% python3 -q
>>> import numpy as np
>>> np.set_printoptions(precision=2, suppress=True, linewidth=200, sign=" ")
>>> rd = lambda a: np.round(a, 2) + 0
>>> W2 = np.array([[3, -3, 3, 0], [2, -3, 2, 1], [-1, -3, -2, 1], [1, 1, 1, -2]])
>>> rng = np.random.default_rng(46)
>>> arr = (rng.random((20, 4)) < 0.25) @ W2
>>> arr
array([[ 2, -3,  2,  1],
       [ 2, -3,  2,  1],
       [ 0,  0,  0,  0],
       [ 2, -3,  2,  1],
       [ 5, -6,  5,  1],
       [ 0, -2, -1, -1],
       [ 0,  0,  0,  0],
       [ 3, -3,  3,  0],
       [ 0,  0,  0,  0],
       [ 2, -6,  1,  1],
       [ 3, -2,  3, -1],
       [ 0,  0,  0,  0],
       [ 3, -2,  3, -1],
       [ 2, -6,  1,  1],
       [-1, -3, -2,  1],
       [ 1,  1,  1, -2],
       [ 0,  0,  0,  0],
       [ 3, -3,  3,  0],
       [ 1,  1,  1, -2],
       [ 0,  0,  0,  0]])
>>> # rank 3
>>> rd(np.linalg.norm(arr, 2) / np.linalg.norm(arr))
np.float64(0.91)
>>> np.linalg.cond(arr) > 100
np.True_
>>> lab = rng.integers(0, 2, 7)
>>> J = np.triu((lab[:, None] == lab) & (rng.random((7, 7)) < 0.8), 1).astype(int)
>>> J += J.T
>>> J
array([[ 0,  0,  0,  1,  0,  0,  0],
       [ 0,  0,  1,  0,  1,  1,  1],
       [ 0,  1,  0,  0,  1,  1,  1],
       [ 1,  0,  0,  0,  0,  0,  0],
       [ 0,  1,  1,  0,  0,  1,  1],
       [ 0,  1,  1,  0,  1,  0,  1],
       [ 0,  1,  1,  0,  1,  1,  0]])
>>> # splits into 2 blocks
>>> np.flatnonzero(np.linalg.matrix_power((J != 0) + (J.T != 0) + np.eye(7), 7)[2])
array([ 1,  2,  4,  5,  6])
>>> J @ J
array([[ 1,  0,  0,  0,  0,  0,  0],
       [ 0,  4,  3,  0,  3,  3,  3],
       [ 0,  3,  4,  0,  3,  3,  3],
       [ 0,  0,  0,  1,  0,  0,  0],
       [ 0,  3,  3,  0,  4,  3,  3],
       [ 0,  3,  3,  0,  3,  4,  3],
       [ 0,  3,  3,  0,  3,  3,  4]])
>>> print((J != 0).astype(int))
[[ 0  0  0  1  0  0  0]
 [ 0  0  1  0  1  1  1]
 [ 0  1  0  0  1  1  1]
 [ 1  0  0  0  0  0  0]
 [ 0  1  1  0  0  1  1]
 [ 0  1  1  0  1  0  1]
 [ 0  1  1  0  1  1  0]]
>>> U, sig, VT = np.linalg.svd(J, full_matrices=False)
>>> print(rd(np.sqrt((sig ** 2).sum())), rd(np.linalg.norm(J)))
4.69 4.69
>>> rd(sig / sig[0])
array([ 1.  ,  0.25,  0.25,  0.25,  0.25,  0.25,  0.25])
>>> np.allclose(U * sig @ VT, J)
True
>>> print(rd(np.abs(VT[0])))
[ 0.    0.45  0.45  0.    0.45  0.45  0.45]
>>> U.shape, sig.shape, VT.shape
((7, 7), (7,), (7, 7))
>>> rd(sig)
array([ 4.,  1.,  1.,  1.,  1.,  1.,  1.])
>>> rd(np.cumsum(sig ** 2) / np.sum(sig ** 2))
array([ 0.73,  0.77,  0.82,  0.86,  0.91,  0.95,  1.  ])
>>> J @ J
array([[ 1,  0,  0,  0,  0,  0,  0],
       [ 0,  4,  3,  0,  3,  3,  3],
       [ 0,  3,  4,  0,  3,  3,  3],
       [ 0,  0,  0,  1,  0,  0,  0],
       [ 0,  3,  3,  0,  4,  3,  3],
       [ 0,  3,  3,  0,  3,  4,  3],
       [ 0,  3,  3,  0,  3,  3,  4]])
>>> np.trace(J @ J @ J) // 6
np.int64(10)
>>> J.sum(axis=0)
array([ 1,  4,  4,  1,  4,  4,  4])
>>> L = np.diag(J.sum(axis=1)) - J
>>> print((np.linalg.eigvalsh(L) < 1e-8).sum())
2
>>> np.linalg.matrix_rank(L)
np.int64(5)
>>> rd(np.linalg.eigvalsh(L))
array([ 0.,  0.,  2.,  5.,  5.,  5.,  5.])
>>> round(np.linalg.det(L[1:, 1:]))
0
>>> L
array([[ 1,  0,  0, -1,  0,  0,  0],
       [ 0,  4, -1,  0, -1, -1, -1],
       [ 0, -1,  4,  0, -1, -1, -1],
       [-1,  0,  0,  1,  0,  0,  0],
       [ 0, -1, -1,  0,  4, -1, -1],
       [ 0, -1, -1,  0, -1,  4, -1],
       [ 0, -1, -1,  0, -1, -1,  4]])
